>>> import numpy as np
>>> from numpy import linalg as LA
>>> np.set_printoptions(precision=2, suppress=True, linewidth=140)
>>> tidy = lambda a: np.round(a, 2) + 0
>>> feats = np.loadtxt("a.csv", delimiter=",")
>>> print(tidy(feats))
[[ 0.45 -0.32 -0.2  -0.32 -0.09 -0.43 -0.03 -0.26 -0.09 -0.03 -0.32 -0.43]
 [-0.32  0.82 -0.12 -0.18 -0.05 -0.25 -0.02 -0.15 -0.05 -0.02 -0.18 -0.25]
 [-0.2  -0.12  0.93 -0.12 -0.03 -0.16 -0.01 -0.1  -0.03 -0.01 -0.12 -0.16]
 [-0.32 -0.18 -0.12  0.82 -0.05 -0.25 -0.02 -0.15 -0.05 -0.02 -0.18 -0.25]
 [-0.09 -0.05 -0.03 -0.05  0.99 -0.07  0.   -0.04 -0.01  0.   -0.05 -0.07]
 [-0.43 -0.25 -0.16 -0.25 -0.07  0.66 -0.02 -0.2  -0.07 -0.02 -0.25 -0.34]
 [-0.03 -0.02 -0.01 -0.02  0.   -0.02  1.   -0.01  0.    0.   -0.02 -0.02]
 [-0.26 -0.15 -0.1  -0.15 -0.04 -0.2  -0.01  0.88 -0.04 -0.01 -0.15 -0.2 ]
 [-0.09 -0.05 -0.03 -0.05 -0.01 -0.07  0.   -0.04  0.99  0.   -0.05 -0.07]
 [-0.03 -0.02 -0.01 -0.02  0.   -0.02  0.   -0.01  0.    1.   -0.02 -0.02]
 [-0.32 -0.18 -0.12 -0.18 -0.05 -0.25 -0.02 -0.15 -0.05 -0.02  0.82 -0.25]
 [-0.43 -0.25 -0.16 -0.25 -0.07 -0.34 -0.02 -0.2  -0.07 -0.02 -0.25  0.66]]
>>> # symmetric, so the eigenvalues are real
>>> vals, evecs = LA.eigh(feats)
>>> x0 = np.array([3, 5, 3, 4, -9, 6, -7, -4, 0, 0, -6, -7])
>>> print(tidy(evecs * np.maximum(vals, 0) @ evecs.T))
[[ 0.73 -0.16 -0.1  -0.16 -0.04 -0.22 -0.01 -0.13 -0.04 -0.01 -0.16 -0.22]
 [-0.16  0.91 -0.06 -0.09 -0.02 -0.12 -0.01 -0.07 -0.02 -0.01 -0.09 -0.12]
 [-0.1  -0.06  0.96 -0.06 -0.02 -0.08 -0.01 -0.05 -0.02 -0.01 -0.06 -0.08]
 [-0.16 -0.09 -0.06  0.91 -0.02 -0.12 -0.01 -0.07 -0.02 -0.01 -0.09 -0.12]
 [-0.04 -0.02 -0.02 -0.02  0.99 -0.03  0.   -0.02 -0.01  0.   -0.02 -0.03]
 [-0.22 -0.12 -0.08 -0.12 -0.03  0.83 -0.01 -0.1  -0.03 -0.01 -0.12 -0.17]
 [-0.01 -0.01 -0.01 -0.01  0.   -0.01  1.   -0.01  0.    0.   -0.01 -0.01]
 [-0.13 -0.07 -0.05 -0.07 -0.02 -0.1  -0.01  0.94 -0.02 -0.01 -0.07 -0.1 ]
 [-0.04 -0.02 -0.02 -0.02 -0.01 -0.03  0.   -0.02  0.99  0.   -0.02 -0.03]
 [-0.01 -0.01 -0.01 -0.01  0.   -0.01  0.   -0.01  0.    1.   -0.01 -0.01]
 [-0.16 -0.09 -0.06 -0.09 -0.02 -0.12 -0.01 -0.07 -0.02 -0.01  0.91 -0.12]
 [-0.22 -0.12 -0.08 -0.12 -0.03 -0.17 -0.01 -0.1  -0.03 -0.01 -0.12  0.83]]
>>> print(tidy(x0 @ feats @ x0))
324.98
